$ python3 -q
>>> import numpy as np
>>> import numpy.linalg as la
>>> np.set_printoptions(precision=2, suppress=True, linewidth=100, sign=" ")
>>> rnd = lambda a: np.round(a, 2) + 0
>>> X = np.load("out8.npy")
>>> X
array([[ 1,  1,  2,  2,  3,  3,  2,  2,  0],
       [ 1,  1,  2,  2,  3,  3,  2,  2,  0],
       [ 2,  2,  4,  4,  6,  6,  4,  4,  0],
       [ 2,  2,  4,  4,  6,  6,  4,  4,  0],
       [ 3,  3,  6,  6,  9,  9,  6,  6,  0],
       [ 3,  3,  6,  6,  9,  9,  6,  6,  0],
       [ 2,  2,  4,  4,  6,  6,  4,  4,  0],
       [ 2,  2,  4,  4,  6,  6,  4,  4,  0],
       [ 0,  0,  0,  0,  0,  0,  0,  0,  0]])
>>> r = la.matrix_rank(X)
>>> r
np.int64(1)
>>> N = la.svd(X)[2][r:].T
>>> [int(la.matrix_rank(X[:, :j + 1])) for j in range(9)]
[1, 1, 1, 1, 1, 1, 1, 1, 1]
>>> la.matrix_rank(X.T @ X), la.matrix_rank(X @ X.T)
(np.int64(1), np.int64(1))
>>> N.shape
(9, 8)
>>> rnd(N @ N.T)
array([[ 0.97, -0.03, -0.06, -0.06, -0.08, -0.08, -0.06, -0.06,  0.  ],
       [-0.03,  0.97, -0.06, -0.06, -0.08, -0.08, -0.06, -0.06,  0.  ],
       [-0.06, -0.06,  0.89, -0.11, -0.17, -0.17, -0.11, -0.11,  0.  ],
       [-0.06, -0.06, -0.11,  0.89, -0.17, -0.17, -0.11, -0.11,  0.  ],
       [-0.08, -0.08, -0.17, -0.17,  0.75, -0.25, -0.17, -0.17,  0.  ],
       [-0.08, -0.08, -0.17, -0.17, -0.25,  0.75, -0.17, -0.17,  0.  ],
       [-0.06, -0.06, -0.11, -0.11, -0.17, -0.17,  0.89, -0.11,  0.  ],
       [-0.06, -0.06, -0.11, -0.11, -0.17, -0.17, -0.11,  0.89,  0.  ],
       [ 0.  ,  0.  ,  0.  ,  0.  ,  0.  ,  0.  ,  0.  ,  0.  ,  1.  ]])
>>> [int(la.matrix_rank(np.delete(X, i, axis=0))) for i in range(9)]
[1, 1, 1, 1, 1, 1, 1, 1, 1]
>>> np.allclose(X @ N, 0)
True
>>> (la.matrix_power((X != 0) + (X.T != 0) + np.eye(9), 9) > 0).astype(int)
array([[ 1,  1,  1,  1,  1,  1,  1,  1,  0],
       [ 1,  1,  1,  1,  1,  1,  1,  1,  0],
       [ 1,  1,  1,  1,  1,  1,  1,  1,  0],
       [ 1,  1,  1,  1,  1,  1,  1,  1,  0],
       [ 1,  1,  1,  1,  1,  1,  1,  1,  0],
       [ 1,  1,  1,  1,  1,  1,  1,  1,  0],
       [ 1,  1,  1,  1,  1,  1,  1,  1,  0],
       [ 1,  1,  1,  1,  1,  1,  1,  1,  0],
       [ 0,  0,  0,  0,  0,  0,  0,  0,  1]])
>>> rnd(la.det(X))
np.float64(0.0)
>>> (X != 0).astype(int)
array([[ 1,  1,  1,  1,  1,  1,  1,  1,  0],
       [ 1,  1,  1,  1,  1,  1,  1,  1,  0],
       [ 1,  1,  1,  1,  1,  1,  1,  1,  0],
       [ 1,  1,  1,  1,  1,  1,  1,  1,  0],
       [ 1,  1,  1,  1,  1,  1,  1,  1,  0],
       [ 1,  1,  1,  1,  1,  1,  1,  1,  0],
       [ 1,  1,  1,  1,  1,  1,  1,  1,  0],
       [ 1,  1,  1,  1,  1,  1,  1,  1,  0],
       [ 0,  0,  0,  0,  0,  0,  0,  0,  0]])
>>> X @ X
array([[  36,   36,   72,   72,  108,  108,   72,   72,    0],
       [  36,   36,   72,   72,  108,  108,   72,   72,    0],
       [  72,   72,  144,  144,  216,  216,  144,  144,    0],
       [  72,   72,  144,  144,  216,  216,  144,  144,    0],
       [ 108,  108,  216,  216,  324,  324,  216,  216,    0],
       [ 108,  108,  216,  216,  324,  324,  216,  216,    0],
       [  72,   72,  144,  144,  216,  216,  144,  144,    0],
       [  72,   72,  144,  144,  216,  216,  144,  144,    0],
       [   0,    0,    0,    0,    0,    0,    0,    0,    0]])
>>> def softmax(z):
...     e = np.exp(z - z.max(axis=-1, keepdims=True))
...     return e / e.sum(axis=-1, keepdims=True)
... 
>>> rnd(softmax(10 * X[6]))
array([ 0. ,  0. ,  0. ,  0. ,  0.5,  0.5,  0. ,  0. ,  0. ])
>>> rnd(softmax(X).sum(axis=1))
array([ 1.,  1.,  1.,  1.,  1.,  1.,  1.,  1.,  1.])
>>> rnd(softmax(X[6] + 4))
array([ 0.01,  0.01,  0.05,  0.05,  0.39,  0.39,  0.05,  0.05,  0.  ])
>>> rnd(softmax(X[6]))
array([ 0.01,  0.01,  0.05,  0.05,  0.39,  0.39,  0.05,  0.05,  0.  ])
>>> att = X @ X.T / np.sqrt(9)
>>> rnd(softmax(att)[6] @ X)
array([ 3.,  3.,  6.,  6.,  9.,  9.,  6.,  6.,  0.])
>>> rnd(softmax(att))
array([[ 0.  ,  0.  ,  0.  ,  0.  ,  0.5 ,  0.5 ,  0.  ,  0.  ,  0.  ],
       [ 0.  ,  0.  ,  0.  ,  0.  ,  0.5 ,  0.5 ,  0.  ,  0.  ,  0.  ],
       [ 0.  ,  0.  ,  0.  ,  0.  ,  0.5 ,  0.5 ,  0.  ,  0.  ,  0.  ],
       [ 0.  ,  0.  ,  0.  ,  0.  ,  0.5 ,  0.5 ,  0.  ,  0.  ,  0.  ],
       [ 0.  ,  0.  ,  0.  ,  0.  ,  0.5 ,  0.5 ,  0.  ,  0.  ,  0.  ],
       [ 0.  ,  0.  ,  0.  ,  0.  ,  0.5 ,  0.5 ,  0.  ,  0.  ,  0.  ],
       [ 0.  ,  0.  ,  0.  ,  0.  ,  0.5 ,  0.5 ,  0.  ,  0.  ,  0.  ],
       [ 0.  ,  0.  ,  0.  ,  0.  ,  0.5 ,  0.5 ,  0.  ,  0.  ,  0.  ],
       [ 0.11,  0.11,  0.11,  0.11,  0.11,  0.11,  0.11,  0.11,  0.11]])
>>> softmax(att).round(6).argmax(axis=1)
array([ 4,  4,  4,  4,  4,  4,  4,  4,  0])
>>> A2 = np.array([[4, 2, 2],
...     [6, -4, 5],
...     [-2, 0, -1],
...     [6, 2, 8],
...     [7, 4, -4],
...     [-8, -6, -8],
...     [4, -4, 7],
...     [-5, 8, 9],
...     [-3, -2, 9]])
>>> np.einsum("ij->j", X)
array([ 16,  16,  32,  32,  48,  48,  32,  32,   0])
>>> A2.T @ X.T
array([[ 13,  13,  26,  26,  39,  39,  26,  26,   0],
       [  4,   4,   8,   8,  12,  12,   8,   8,   0],
       [ 17,  17,  34,  34,  51,  51,  34,  34,   0]])
>>> la.matrix_rank(np.vstack([X, A2.T]))
np.int64(4)
>>> la.matrix_rank(X @ A2)
np.int64(1)
>>> np.einsum("ik,kj->ji", X, A2)
array([[ 13,  13,  26,  26,  39,  39,  26,  26,   0],
       [  4,   4,   8,   8,  12,  12,   8,   8,   0],
       [ 17,  17,  34,  34,  51,  51,  34,  34,   0]])
>>> A2 @ X
Traceback (most recent call last):
  File "<python-input-34>", line 1, in <module>
    A2 @ X
    ~~~^~~
ValueError: matmul: Input operand 1 has a mismatch in its core dimension 0, with gufunc signature (n?,k),(k,m?)->(n?,m?) (size 9 is different from 3)
>>> feats = np.loadtxt("x.csv", delimiter=",")
>>> feats
array([[-2.,  2., -2.,  0., -3.,  0.],
       [-2., -3.,  3.,  0., -3.,  1.],
       [ 1., -3., -1.,  3.,  1., -3.],
       [-2.,  3., -3., -3., -3.,  2.],
       [ 0., -3.,  1., -2.,  3., -1.],
       [-3.,  1.,  0.,  1., -3.,  1.]])
>>> blk = np.stack([feats, 3 * feats, feats[::-1]])
>>> la.matrix_rank(blk)
array([ 6,  6,  6])
>>> blk.sum(axis=0)
array([[-11.,   9.,  -8.,   1., -15.,   1.],
       [ -8., -15.,  13.,  -2.,  -9.,   3.],
       [  2.,  -9.,  -7.,   9.,   1., -10.],
       [ -7.,   9., -13.,  -9., -11.,   5.],
       [ -2., -15.,   7.,  -8.,   9.,  -3.],
       [-14.,   6.,  -2.,   4., -15.,   4.]])
